$ ipython --no-banner

In [1]: import numpy as np

In [2]: import numpy.linalg as la

In [3]: np.set_printoptions(precision=2, suppress=True, linewidth=120)

In [4]: def rd(a):
   ...:     return np.round(a, 2) + 0
   ...: 

In [5]: X = np.array([[-0.2, 0.7, -1.8, -0.8, 1.0, -0.3, 1.0, -0.3],
   ...:     [-1.1, -1.7, 0.1, 0.3, 0.7, 2.8, 0.1, 1.3],
   ...:     [0.6, 0.3, -2.3, -0.8, -1.1, 0.4, 0.8, 0.0]])

In [6]: rng = np.random.default_rng(3585)

In [7]: Y = X + rng.integers(-2, 3, (3, 2)) @ rng.integers(-2, 3, (2, 8))

In [8]: rd(Y)
Out[8]: 
array([[-2.2, -1.3,  2.2, -4.8,  9. ,  5.7,  5. , -2.3],
       [ 0.9,  0.3, -2.9,  4.3, -5.3, -2.2, -3.9,  3.3],
       [-0.4, -0.7, -1.3, -2.8,  0.9,  2.4,  2.8, -1. ]])

In [9]: la.matrix_rank(Y - X, tol=1e-8)
Out[9]: np.int64(2)

In [10]: rd(Y - X)
Out[10]: 
array([[-2., -2.,  4., -4.,  8.,  6.,  4., -2.],
       [ 2.,  2., -3.,  4., -6., -5., -4.,  2.],
       [-1., -1.,  1., -2.,  2.,  2.,  2., -1.]])

In [11]: Y = X / la.norm(X, axis=1, keepdims=True)

In [12]: cov = Y @ Y.T

In [13]: (np.abs(cov) > 0.9).astype(int)
Out[13]: 
array([[1, 0, 0],
       [0, 1, 0],
       [0, 0, 1]])

In [14]: rd(cov[0])
Out[14]: array([ 1.  , -0.19,  0.6 ])

In [15]: np.argwhere(np.triu(np.abs(cov) > 0.95, 1))
Out[15]: array([], shape=(0, 2), dtype=int64)

In [16]: rd(la.norm(Y, axis=1))
Out[16]: array([1., 1., 1.])

In [17]: w1 = np.array([[4, 1, 5],
    ...:     [2, 3, 0],
    ...:     [5, 2, 3],
    ...:     [0, 0, 0],
    ...:     [5, 0, 4],
    ...:     [4, 4, 1],
    ...:     [2, 4, 0],
    ...:     [3, 5, 2]])

In [18]: beta = np.array([0, -2, 2])

In [19]: hid = np.maximum(X @ w1 + beta, 0)

In [20]: rd((hid > 0).mean(axis=0))
Out[20]: array([0.33, 0.33, 0.33])

In [21]: la.matrix_rank(hid)
Out[21]: np.int64(1)

In [22]: (hid > 0).astype(int)
Out[22]: 
array([[0, 0, 0],
       [1, 1, 1],
       [0, 0, 0]])

In [23]: rd(hid)
Out[23]: 
array([[ 0. ,  0. ,  0. ],
       [11.5, 10.1,  5. ],
       [ 0. ,  0. ,  0. ]])

In [24]: C = np.array([[1, 2], [1, 0], [0, -2]])

In [25]: w1 @ C
Out[25]: 
array([[ 5, -2],
       [ 5,  4],
       [ 7,  4],
       [ 0,  0],
       [ 5,  2],
       [ 8,  6],
       [ 6,  4],
       [ 8,  2]])

In [26]: (hid @ C).round(6).argmax(axis=1)
Out[26]: array([0, 0, 0])

In [27]: th = np.radians(120)

In [28]: R = np.eye(8)

In [29]: R[6, 6] = R[0, 0] = np.cos(th)

In [30]: R[6, 0], R[0, 6] = -np.sin(th), np.sin(th)

In [31]: rd(R)
Out[31]: 
array([[-0.5 ,  0.  ,  0.  ,  0.  ,  0.  ,  0.  ,  0.87,  0.  ],
       [ 0.  ,  1.  ,  0.  ,  0.  ,  0.  ,  0.  ,  0.  ,  0.  ],
       [ 0.  ,  0.  ,  1.  ,  0.  ,  0.  ,  0.  ,  0.  ,  0.  ],
       [ 0.  ,  0.  ,  0.  ,  1.  ,  0.  ,  0.  ,  0.  ,  0.  ],
       [ 0.  ,  0.  ,  0.  ,  0.  ,  1.  ,  0.  ,  0.  ,  0.  ],
       [ 0.  ,  0.  ,  0.  ,  0.  ,  0.  ,  1.  ,  0.  ,  0.  ],
       [-0.87,  0.  ,  0.  ,  0.  ,  0.  ,  0.  , -0.5 ,  0.  ],
       [ 0.  ,  0.  ,  0.  ,  0.  ,  0.  ,  0.  ,  0.  ,  1.  ]])

In [32]: Y = X @ R.T

In [33]: rd(np.abs(Y - X).max(axis=0))
Out[33]: array([1.74, 0.  , 0.  , 0.  , 0.  , 0.  , 1.72, 0.  ])

In [34]: np.allclose(X @ X.T, Y @ Y.T)
Out[34]: True

In [35]: def softmax(z):
    ...:     e = np.exp(z - z.max(axis=-1, keepdims=True))
    ...:     return e / e.sum(axis=-1, keepdims=True)
    ...: 

In [36]: rd(softmax(X).sum(axis=1))
Out[36]: array([1., 1., 1.])

In [37]: rd(softmax(10 * X[0]))
Out[37]: array([0.  , 0.02, 0.  , 0.  , 0.49, 0.  , 0.49, 0.  ])

In [38]: rd(softmax(X[0]))
Out[38]: array([0.08, 0.19, 0.02, 0.04, 0.26, 0.07, 0.26, 0.07])

In [39]: rd(softmax(X[0] + 2))
Out[39]: array([0.08, 0.19, 0.02, 0.04, 0.26, 0.07, 0.26, 0.07])

In [40]: S = X @ X.T / np.sqrt(8)

In [41]: rd(softmax(S + np.triu(np.full(S.shape, -np.inf), 1)))
Out[41]: 
array([[1.  , 0.  , 0.  ],
       [0.  , 1.  , 0.  ],
       [0.19, 0.03, 0.78]])

In [42]: softmax(S).round(6).argmax(axis=1)
Out[42]: array([0, 1, 2])

In [43]: feats = np.loadtxt("run2.csv", delimiter=",")

In [44]: feats
Out[44]: 
array([[ -9.,  -6.,  -6.,  -3.],
       [  3.,  -1.,  -8.,   8.],
       [  9.,  -4.,  -7.,  -8.],
       [ -1.,  -7.,  -6.,  -7.],
       [ -8.,  -7.,  -4.,   4.],
       [-18.,  -3.,  18., -27.]])

In [45]: Y = feats + rng.integers(-2, 3, (6, 3)) @ rng.integers(-2, 3, (3, 4))

In [46]: Y
Out[46]: 
array([[-10.,  -5.,  -7.,  -4.],
       [  7.,  -3.,  -2.,   7.],
       [ 12.,  -6.,   0.,  -6.],
       [  0.,  -8.,  -9.,  -8.],
       [ -7.,  -7.,  -5.,   1.],
       [-17.,  -2.,  23., -30.]])

In [47]: la.matrix_rank(Y - feats, tol=1e-8)
Out[47]: np.int64(3)

In [48]: rd(la.svd(Y - feats, compute_uv=False))
Out[48]: array([12.04,  5.16,  3.81,  0.  ])

In [49]: Y = np.c_[feats[:, :3] @ np.array([[5, 4, 4], [5, 4, 1], [4, 0, 5]]), np.array([3, 0, 5, 0, 2, 2])]

In [50]: Y
Out[50]: 
array([[-99., -60., -72.,   3.],
       [-22.,   8., -29.,   0.],
       [ -3.,  20.,  -3.,   5.],
       [-64., -32., -41.,   0.],
       [-91., -60., -59.,   2.],
       [-33., -84.,  15.,   2.]])

In [51]: rd(la.norm(la.qr(feats)[0].T @ Y, axis=0) ** 2 / ((Y ** 2).sum(axis=0) + 1e-12))
Out[51]: array([1.  , 1.  , 1.  , 0.64])

In [52]: rd(la.lstsq(feats, Y[:, 0])[0])
Out[52]: array([5., 5., 4., 0.])

In [53]: la.matrix_rank(np.c_[feats, Y])
Out[53]: np.int64(5)

In [54]: Y = feats / np.sqrt((feats ** 2).mean(axis=1, keepdims=True))

In [55]: la.matrix_rank(feats - feats.mean(axis=1, keepdims=True))
Out[55]: np.int64(3)

In [56]: rd(la.norm(Y, axis=1))
Out[56]: array([2., 2., 2., 2., 2., 2.])

In [57]: t3 = np.stack([feats, 3 * feats, feats[::-1]])

In [58]: rd(la.norm(t3, axis=(1, 2)))
Out[58]: array([ 46.65, 139.94,  46.65])

In [59]: la.matrix_rank(t3.reshape(3, -1))
Out[59]: np.int64(2)

In [60]: t3.shape
Out[60]: (3, 6, 4)

In [61]: (t3 @ feats.T).shape
Out[61]: (3, 6, 6)

In [62]: np.einsum("bij,cij->bc", t3, t3)
Out[62]: 
array([[ 2176.,  6528.,   634.],
       [ 6528., 19584.,  1902.],
       [  634.,  1902.,  2176.]])

In [63]: t3.sum(axis=0)
Out[63]: 
array([[ -54.,  -27.,   -6.,  -39.],
       [   4.,  -11.,  -36.,   36.],
       [  35.,  -23.,  -34.,  -39.],
       [   5.,  -32.,  -31.,  -36.],
       [ -29.,  -29.,  -24.,   24.],
       [ -81.,  -18.,   66., -111.]])
